$ ipython --no-banner

In [1]: import numpy as np

In [2]: import numpy.linalg as la

In [3]: np.set_printoptions(suppress=True, linewidth=140)

In [4]: def rd(a):
   ...:     return np.round(a, 2) + 0
   ...: 

In [5]: A = np.load("dump.npy")

In [6]: A
Out[6]: 
array([[7, 5, 0],
       [0, 7, 5],
       [5, 0, 7]])

In [7]: rng = np.random.default_rng(14152)

In [8]: idx = rng.permutation(3)

In [9]: M2 = A[:, idx] * rng.choice([-1, 1], 3)

In [10]: M2
Out[10]: 
array([[ 0,  5, -7],
       [ 5,  7,  0],
       [ 7,  0, -5]])

In [11]: left, _, VT = la.svd(A.T @ M2)

In [12]: rd(left @ VT)
Out[12]: 
array([[ 0.,  0., -1.],
       [ 0.,  1.,  0.],
       [ 1.,  0.,  0.]])

In [13]: idx
Out[13]: array([2, 1, 0])

In [14]: mat = np.loadtxt("out10.csv", delimiter=",")

In [15]: rd(mat)
Out[15]: 
array([[ 0.28, -0.16,  0.25,  0.87, -0.23, -0.14],
       [ 0.65, -0.02, -0.75,  0.02,  0.02,  0.09],
       [ 0.  ,  0.45,  0.08,  0.31,  0.66,  0.51],
       [ 0.  ,  0.14, -0.08,  0.06,  0.53, -0.83],
       [ 0.7 ,  0.08,  0.6 , -0.37,  0.07, -0.03],
       [ 0.  ,  0.86, -0.05,  0.03, -0.47, -0.15]])

In [16]: # orthonormal columns

In [17]: q, vecs = la.qr(mat[:, :5])[0], la.qr(mat[:, 5:])[0]

In [18]: sig = la.svd(q.T @ vecs, compute_uv=False)

In [19]: rd(la.norm(q @ q.T - vecs @ vecs.T, 2))
Out[19]: np.float64(1.0)

In [20]: (sig > 0.9).sum()
Out[20]: np.int64(0)

In [21]: rd(np.degrees(np.arccos(sig.clip(0, 1))))
Out[21]: array([90.])

In [22]: rd(la.pinv(mat))
Out[22]: 
array([[ 0.28,  0.65,  0.  ,  0.  ,  0.7 ,  0.  ],
       [-0.16, -0.02,  0.45,  0.14,  0.08,  0.86],
       [ 0.25, -0.75,  0.08, -0.08,  0.6 , -0.05],
       [ 0.87,  0.02,  0.31,  0.06, -0.37,  0.03],
       [-0.23,  0.02,  0.66,  0.53,  0.07, -0.47],
       [-0.14,  0.09,  0.51, -0.83, -0.03, -0.15]])

In [23]: rd(mat.T @ mat)
Out[23]: 
array([[1., 0., 0., 0., 0., 0.],
       [0., 1., 0., 0., 0., 0.],
       [0., 0., 1., 0., 0., 0.],
       [0., 0., 0., 1., 0., 0.],
       [0., 0., 0., 0., 1., 0.],
       [0., 0., 0., 0., 0., 1.]])

In [24]: rd(la.norm(mat, axis=0))
Out[24]: array([1., 1., 1., 1., 1., 1.])

In [25]: rd(mat @ mat.T)
Out[25]: 
array([[1., 0., 0., 0., 0., 0.],
       [0., 1., 0., 0., 0., 0.],
       [0., 0., 1., 0., 0., 0.],
       [0., 0., 0., 1., 0., 0.],
       [0., 0., 0., 0., 1., 0.],
       [0., 0., 0., 0., 0., 1.]])

In [26]: r0 = np.array([1, 3, 1])

In [27]: rd(np.cross(mat[0, :3], mat[4, :3]))
Out[27]: array([-0.12,  0.01,  0.14])

In [28]: rd(np.convolve(mat[0], r0))
Out[28]: array([ 0.28,  0.68,  0.04,  1.46,  2.64,  0.05, -0.64, -0.14])

In [29]: M2 = np.array([[-3, -1, 3],
    ...:     [3, -3, -2],
    ...:     [-1, 0, -3],
    ...:     [0, -3, -2],
    ...:     [-1, 2, 0],
    ...:     [2, -3, 0]])

In [30]: rd(np.einsum("ij,ij->i", mat, mat))
Out[30]: array([1., 1., 1., 1., 1., 1.])

In [31]: la.matrix_rank(np.vstack([mat, M2.T]))
Out[31]: np.int64(6)

In [32]: np.vstack([mat, M2.T]).shape
Out[32]: (9, 6)

In [33]: rd(np.einsum("ij->j", mat))
Out[33]: array([ 1.64,  1.35,  0.05,  0.93,  0.58, -0.54])

In [34]: mat[:, 6]
---------------------------------------------------------------------------
IndexError                                Traceback (most recent call last)
Cell In[34], line 1
----> 1 mat[:, 6]

IndexError: index 6 is out of bounds for axis 1 with size 6

In [35]: rd(mat.sum(axis=0))
Out[35]: array([ 1.64,  1.35,  0.05,  0.93,  0.58, -0.54])

In [36]: la.matrix_rank(mat)
Out[36]: np.int64(6)

In [37]: rd(mat.sum(axis=1))
Out[37]: array([ 0.88,  0.02,  2.01, -0.18,  1.05,  0.21])

In [38]: M = np.vander(np.arange(7) - 2, 4, increasing=True)

In [39]: M
Out[39]: 
array([[ 1, -2,  4, -8],
       [ 1, -1,  1, -1],
       [ 1,  0,  0,  0],
       [ 1,  1,  1,  1],
       [ 1,  2,  4,  8],
       [ 1,  3,  9, 27],
       [ 1,  4, 16, 64]])

In [40]: # column 3 dominates

In [41]: proj = M @ la.solve(M.T @ M, M.T)

In [42]: rd(proj)
Out[42]: 
array([[ 0.93,  0.19, -0.1 , -0.1 ,  0.02,  0.1 , -0.05],
       [ 0.19,  0.45,  0.38,  0.14, -0.1 , -0.17,  0.1 ],
       [-0.1 ,  0.38,  0.45,  0.29,  0.05, -0.1 ,  0.02],
       [-0.1 ,  0.14,  0.29,  0.33,  0.29,  0.14, -0.1 ],
       [ 0.02, -0.1 ,  0.05,  0.29,  0.45,  0.38, -0.1 ],
       [ 0.1 , -0.17, -0.1 ,  0.14,  0.38,  0.45,  0.19],
       [-0.05,  0.1 ,  0.02, -0.1 , -0.1 ,  0.19,  0.93]])

In [43]: rd(proj @ M[:, 1])
Out[43]: array([-2., -1.,  0.,  1.,  2.,  3.,  4.])

In [44]: rd(np.diag(proj))
Out[44]: array([0.93, 0.45, 0.45, 0.33, 0.45, 0.45, 0.93])

In [45]: la.matrix_rank(np.eye(7) - proj)
Out[45]: np.int64(3)

In [46]: np.trace(proj)
Out[46]: np.float64(4.0)

In [47]: M[6] @ M[1]
Out[47]: np.int64(-51)

In [48]: la.norm(M, axis=1).argmax()
Out[48]: np.int64(6)

In [49]: rd(la.norm(M[6], 1)), rd(la.norm(M[6], np.inf))
Out[49]: (np.float64(85.0), np.float64(64.0))

In [50]: rd(la.norm(M, axis=0))
Out[50]: array([ 2.65,  5.92, 19.26, 70.39])

In [51]: rd(la.norm(M, 2))
Out[51]: np.float64(72.88)

In [52]: M2 = M / np.sqrt((M ** 2).mean(axis=1, keepdims=True))

In [53]: la.matrix_rank(M2) == la.matrix_rank(M)
Out[53]: np.True_

In [54]: M - M.mean(axis=1, keepdims=True)
Out[54]: 
array([[  2.25,  -0.75,   5.25,  -6.75],
       [  1.  ,  -1.  ,   1.  ,  -1.  ],
       [  0.75,  -0.25,  -0.25,  -0.25],
       [  0.  ,   0.  ,   0.  ,   0.  ],
       [ -2.75,  -1.75,   0.25,   4.25],
       [ -9.  ,  -7.  ,  -1.  ,  17.  ],
       [-20.25, -17.25,  -5.25,  42.75]])

In [55]: M2 = A / np.sqrt((A ** 2).mean(axis=1, keepdims=True))

In [56]: la.matrix_rank(A - A.mean(axis=1, keepdims=True))
Out[56]: np.int64(2)

In [57]: rd(M2[2])
Out[57]: array([1.01, 0.  , 1.41])

In [58]: x0 = np.array([-9, -7, -5, -3])

In [59]: rhs = M @ x0

In [60]: rd(la.solve(M.T @ M, M.T @ rhs))
Out[60]: array([-9., -7., -5., -3.])

In [61]: rhs = rhs + 0.05 * rng.normal(size=7)

In [62]: rd(rhs)
Out[62]: array([   9.03,   -4.1 ,   -9.09,  -24.03,  -66.97, -155.93, -309.03])

In [63]: coef, *_ = la.lstsq(M, rhs)

In [64]: rd(la.norm(rhs - M @ coef))
Out[64]: np.float64(0.02)

In [65]: coef.round()
Out[65]: array([-9., -7., -5., -3.])

In [66]: rd(M.T @ (rhs - M @ coef))
Out[66]: array([0., 0., 0., 0.])
